>>> import numpy as np
>>> np.set_printoptions(suppress=True, linewidth=160)
>>> basis = np.array([[-1, 3, 1], [-2, -3, -2], [2, 1, -1]])
>>> K = np.repeat(basis, 24 // 3, axis=0)
>>> rng = np.random.default_rng(38246)
>>> K = K + 0.1 * rng.normal(size=K.shape)
>>> K.round(1)
array([[-0.9,  3. ,  1.2],
       [-1. ,  3.1,  0.9],
       [-0.9,  2.8,  0.9],
       [-1. ,  3. ,  1. ],
       [-1.2,  3.2,  1.1],
       [-0.9,  3.2,  1. ],
       [-1.1,  3.1,  1.1],
       [-1.1,  3. ,  1.1],
       [-2.1, -2.9, -1.9],
       [-2.2, -3. , -1.9],
       [-1.7, -3. , -2.2],
       [-2. , -2.9, -2.1],
       [-2. , -3. , -2. ],
       [-1.9, -3.1, -2. ],
       [-2.1, -3. , -2. ],
       [-2. , -3. , -2. ],
       [ 2.1,  0.9, -0.8],
       [ 2. ,  0.9, -1. ],
       [ 2. ,  1.1, -0.9],
       [ 1.8,  0.9, -1. ],
       [ 2.2,  1.1, -0.9],
       [ 2.1,  0.9, -1.1],
       [ 1.9,  1. , -1. ],
       [ 1.9,  1.1, -0.9]])
>>> G = np.cov(K, rowvar=False)
>>> np.round(np.linalg.eigvalsh(G)[::-1], 1) + 0
array([8.6, 2.7, 0. ])
>>> def softmax(z):
...     e = np.exp(z - z.max(axis=-1, keepdims=True))
...     return e / e.sum(axis=-1, keepdims=True)
... 
>>> np.round(softmax(10 * K[0]), 1) + 0
array([0., 1., 0.])
>>> scores = K @ K.T / np.sqrt(3)
>>> np.round(softmax(scores)[0] @ K, 1)
array([-1. ,  3.1,  1. ])
>>> W0 = np.load("x.npy")
>>> W0
array([[0, 2, 3],
       [3, 0, 2],
       [2, 3, 0]])
>>> Q, R = np.linalg.qr(W0)
>>> R.round(1)
array([[-3.6, -1.7, -1.7],
       [ 0. ,  3.2,  1. ],
       [ 0. ,  0. , -3. ]])
>>> round(float(abs(R[0, 0])), 1), np.round(np.linalg.norm(W0[:, 0]), 1)
(3.6, np.float64(3.6))
>>> np.round(np.abs(np.diag(R)), 1)
array([3.6, 3.2, 3. ])
>>> Q.round(1)
array([[ 0. ,  0.6, -0.8],
       [-0.8, -0.4, -0.3],
       [-0.6,  0.6,  0.5]])
>>> other = np.linalg.inv(Q)
>>> np.round(np.linalg.cond(Q), 1)
np.float64(1.0)
>>> (np.abs(other) > 1e-9).astype(int)
array([[0, 1, 1],
       [1, 1, 1],
       [1, 1, 1]])
>>> other.round(1) + 0
array([[ 0. , -0.8, -0.6],
       [ 0.6, -0.4,  0.6],
       [-0.8, -0.3,  0.5]])
>>> np.round(Q @ other, 1) + 0
array([[1., 0., 0.],
       [0., 1., 0.],
       [0., 0., 1.]])
>>> X = np.vander(np.arange(4) - 1, 3, increasing=True)
>>> X
array([[ 1, -1,  1],
       [ 1,  0,  0],
       [ 1,  1,  1],
       [ 1,  2,  4]])
>>> lab = rng.permutation(3)
>>> other = X[:, lab] * rng.choice([-1, 1], 3)
>>> other
array([[ 1, -1,  1],
       [ 0,  0,  1],
       [-1, -1,  1],
       [-2, -4,  1]])
>>> Uu, _, Vh = np.linalg.svd(X.T @ other)
>>> np.round(Uu @ Vh, 1) + 0
array([[ 0.,  0.,  1.],
       [-1.,  0.,  0.],
       [ 0., -1.,  0.]])
>>> np.round(np.linalg.lstsq(X, other)[0], 1) + 0
array([[ 0.,  0.,  1.],
       [-1.,  0.,  0.],
       [ 0., -1.,  0.]])
